$ python3 -q
>>> import numpy as np
>>> from numpy import linalg as LA
>>> np.set_printoptions(precision=2, suppress=True, linewidth=100, floatmode="fixed")
>>> F = np.tanh(np.array([[-0.6, -1.2],
...     [0.8, 1.0],
...     [2.0, -1.8],
...     [0.2, 0.4],
...     [0.5, -1.2],
...     [1.4, 1.8],
...     [-0.1, -0.8],
...     [0.8, -1.3],
...     [-0.7, 0.6],
...     [0.6, 0.6],
...     [-0.8, 0.5],
...     [1.7, 1.1],
...     [-0.6, 0.5],
...     [1.0, -1.1],
...     [-0.9, 0.0],
...     [0.2, -1.5],
...     [2.1, 0.3],
...     [-0.1, 0.9],
...     [-1.3, -0.1],
...     [0.9, -0.4],
...     [-0.7, 1.2],
...     [0.5, 1.5],
...     [2.4, 0.6]]) @ np.array([[-0.7, -0.9, 0.1, -0.1], [-0.8, 0.5, 0.8, 0.2]]))
>>> print(F)
[[ 0.88 -0.06 -0.77 -0.18]
 [-0.88 -0.22  0.71  0.12]
 [ 0.04 -0.99 -0.85 -0.51]
 [-0.43  0.02  0.33  0.06]
 [ 0.54 -0.78 -0.72 -0.28]
 [-0.98 -0.35  0.92  0.22]
 [ 0.61 -0.30 -0.57 -0.15]
 [ 0.45 -0.88 -0.74 -0.33]
 [ 0.01  0.73  0.39  0.19]
 [-0.72 -0.24  0.49  0.06]
 [ 0.16  0.75  0.31  0.18]
 [-0.97 -0.75  0.78  0.05]
 [ 0.02  0.66  0.33  0.16]
 [ 0.18 -0.90 -0.65 -0.31]
 [ 0.56  0.67 -0.09  0.09]
 [ 0.79 -0.73 -0.83 -0.31]
 [-0.94 -0.94  0.42 -0.15]
 [-0.57  0.49  0.61  0.19]
 [ 0.76  0.81 -0.21  0.11]
 [-0.30 -0.77 -0.23 -0.17]
 [-0.44  0.84  0.71  0.30]
 [-0.91  0.29  0.85  0.24]
 [-0.97 -0.95  0.62 -0.12]]
>>> Ac = (F - F.mean(axis=0)) / F.std(axis=0)
>>> print(Ac.std(axis=0))
[1.00 1.00 1.00 1.00]
>>> beta = LA.lstsq(np.delete(Ac, 2, axis=1), Ac[:, 2])[0]
>>> print(round(1 - np.var(Ac[:, 2] - np.delete(Ac, 2, axis=1) @ beta), 2))
0.98
>>> print(beta)
[-0.57 -0.06  0.64]
>>> Ac = F - F.mean(axis=0)
>>> V = LA.svd(Ac)[2][:2]
>>> M2 = Ac - Ac @ V.T @ V
>>> print((Ac @ V.T).std(axis=0))
[0.88 0.70]
>>> print(LA.norm(M2, axis=1).round(6).argmax())
2
>>> print(np.round(np.cov(Ac @ V.T, rowvar=False), 2) + 0)
[[0.80 0.00]
 [0.00 0.52]]
